$ python -q
>>> import numpy as np
>>> np.set_printoptions(precision=2, suppress=True, linewidth=160)
>>> m1 = np.loadtxt("m.csv", delimiter=",")
>>> m1
array([[-2.,  0.,  0.],
       [-1., -1.,  0.],
       [-2., -2., -1.]])
>>> other = m1 / np.linalg.norm(m1, axis=1, keepdims=True)
>>> C2 = other @ other.T
>>> C2
array([[1.  , 0.71, 0.67],
       [0.71, 1.  , 0.94],
       [0.67, 0.94, 1.  ]])
>>> np.linalg.norm(other, axis=1)
array([1., 1., 1.])
>>> (np.abs(C2) > 0.9).astype(int)
array([[1, 0, 0],
       [0, 1, 1],
       [0, 1, 1]])
>>> round(float(np.linalg.det(m1)), 2)
-2.0
>>> np.allclose(m1, m1.T)
False
>>> np.round(np.abs(np.linalg.eigvals(m1)).max(), 2)
np.float64(2.0)
>>> m1.inv()
Traceback (most recent call last):
  File "<python-input-12>", line 1, in <module>
    m1.inv()
    ^^^^^^
AttributeError: 'numpy.ndarray' object has no attribute 'inv'
>>> (m1 + m1.T) / 2
array([[-2. , -0.5, -1. ],
       [-0.5, -1. , -1. ],
       [-1. , -1. , -1. ]])
>>> np.trace(m1)
np.float64(-4.0)
>>> (m1 - m1.T) / 2
array([[ 0. ,  0.5,  1. ],
       [-0.5,  0. ,  1. ],
       [-1. , -1. ,  0. ]])
>>> def softmax(z):
...     e = np.exp(z - z.max(axis=-1, keepdims=True))
...     return e / e.sum(axis=-1, keepdims=True)
... 
>>> np.round(softmax(10 * m1[2]), 2) + 0
array([0., 0., 1.])
>>> softmax(m1[2])
array([0.21, 0.21, 0.58])
>>> S = m1 @ m1.T / np.sqrt(3)
>>> softmax(S)
array([[0.43, 0.14, 0.43],
       [0.19, 0.19, 0.61],
       [0.05, 0.05, 0.9 ]])
>>> softmax(S)[2] @ m1
array([-1.95, -1.85, -0.9 ])
>>> other = m1[0, 0] * m1[1:] - np.outer(m1[1:, 0], m1[0])
>>> other
array([[0., 2., 0.],
       [0., 4., 2.]])
>>> np.flatnonzero(~other.round(6).any(axis=1))
array([], dtype=int64)
>>> m1[:, 0] / m1[0, 0]
array([1. , 0.5, 1. ])
>>> mat = np.load("out17.npy")
>>> mat
array([[-21.63, -11.64,  15.9 ],
       [-12.94,  -8.95,   9.54],
       [-26.36, -12.3 ,  16.37],
       [-16.  ,  -4.78,  10.98],
       [-20.27, -14.42,  14.07],
       [  2.04,  -3.24,   0.24],
       [-12.58,  -9.37,   8.64],
       [ 13.58,   7.91,  -8.49],
       [-14.49,  -5.39,   8.25],
       [  7.29,   2.82,  -5.11],
       [-11.76,  -5.06,   6.83],
       [ -6.01,  -0.07,   3.01],
       [  9.91,   9.36,  -6.94],
       [ -5.6 ,   2.05,   2.71],
       [ 22.2 ,  10.67, -14.16],
       [  7.65,   6.64,  -5.29],
       [ -2.71,   2.46,  -0.47],
       [-23.79, -16.24,  15.45],
       [ 23.06,  14.63, -14.24],
       [ -7.78,  -2.68,   5.2 ],
       [ -8.18,  -7.91,   4.59]])
>>> cen = (mat - mat.mean(axis=0)) / mat.std(axis=0)
>>> cen.std(axis=0)
array([1., 1., 1.])
>>> beta = np.linalg.lstsq(np.delete(cen, 0, axis=1), cen[:, 0])[0]
>>> round(float(1 - np.var(cen[:, 0] - np.delete(cen, 0, axis=1) @ beta)), 2)
0.99
>>> beta
array([-0.1 , -1.09])
